$ python -q
>>> import numpy as np
>>> np.set_printoptions(precision=1, suppress=True, linewidth=140, sign=" ")
>>> def rnd(a):
...     return np.round(a, 1) + 0
... 
>>> A = np.load("layer10.npy")
>>> A
array([[ 0,  0,  1,  0,  0],
       [ 1,  0,  0,  0,  0],
       [ 0,  0,  0,  0,  1],
       [ 0,  0,  0,  1,  0],
       [ 0,  1,  0,  0,  0]])
>>> # a transition matrix
>>> A @ A
array([[ 0,  0,  0,  0,  1],
       [ 0,  0,  1,  0,  0],
       [ 0,  1,  0,  0,  0],
       [ 0,  0,  0,  1,  0],
       [ 1,  0,  0,  0,  0]])
>>> (A != 0).astype(int)
array([[ 0,  0,  1,  0,  0],
       [ 1,  0,  0,  0,  0],
       [ 0,  0,  0,  0,  1],
       [ 0,  0,  0,  1,  0],
       [ 0,  1,  0,  0,  0]])
>>> M = np.array([[-2.7, -1.0, 5.0, 2.0, -4.0, -4.0],
...     [-1.0, 1.3, -5.0, 4.0, -4.0, -1.0],
...     [0.0, 2.0, 4.3, 3.0, -3.0, -1.0],
...     [-2.0, -2.0, 4.0, 2.3, 0.0, 2.0],
...     [0.0, 2.0, -1.0, -4.0, 0.3, 2.0],
...     [-3.0, -1.0, 5.0, 2.0, -4.0, -3.7]])
>>> rnd(np.linalg.norm(M[4] - M[2]))
np.float64(9.8)
>>> M[4] @ M[2]
np.float64(-15.2)
>>> rnd(np.linalg.norm(M, axis=1))
array([ 8.3,  7.8,  6.4,  5.8,  5. ,  8.3])
>>> rnd(np.linalg.norm(M, axis=0))
array([  4.6,   4. ,  10.5,   7.4,   7.6,   6.3])
>>> rnd(np.linalg.norm(M, 2))
np.float64(13.6)
>>> rng = np.random.default_rng(248046)
>>> idx = rng.permutation(6)
>>> idx
array([ 3,  5,  0,  2,  1,  4])
>>> other = M[idx][:, idx]
>>> np.diag(other)
array([ 2.3, -3.7, -2.7,  4.3,  1.3,  0.3])
>>> rnd(np.linalg.det(other)), rnd(np.linalg.det(M[idx]))
(np.float64(413.4), np.float64(413.4))
>>> rnd(np.abs(np.linalg.svd(M)[2][-1]))
array([ 0.6,  0.5,  0. ,  0.2,  0.6,  0.2])
>>> round(np.log10(np.linalg.cond(M)))
2
>>> rnd(np.linalg.norm(M, 2) / np.linalg.norm(M))
np.float64(0.8)
>>> U, s, Vh = np.linalg.svd(M)
>>> rnd(s)
array([ 13.6,   8.2,   4.7,   3.8,   2.9,   0.1])
>>> np.argmax(s[:-1] / (s[1:] + 1e-6)) + 1
np.int64(5)
>>> other = U[:, :5] @ np.diag(s[:5]) @ Vh[:5]
>>> rnd(np.linalg.norm(M - other, 2)), rnd(s[5])
(np.float64(0.1), np.float64(0.1))
>>> data = np.load("test7.npy")
>>> data
array([[ 5, -9,  1,  5,  0],
       [-9, 18,  0, -9,  3],
       [ 1,  0,  2,  1,  3],
       [ 5, -9,  1,  5,  0],
       [ 0,  3,  3,  0,  5]])
>>> w, vecs = np.linalg.eigh(data)
>>> x = np.array([-2, 0, 1, -1, -2])
>>> (np.sign(vecs[:, -1].round(6)) == np.sign(vecs[0, -1].round(6))).astype(int)
array([ 1,  0,  1,  1,  0])
>>> np.abs(data).sum(axis=1).max(), rnd(np.abs(w).max())
(np.int64(39), np.float64(27.6))
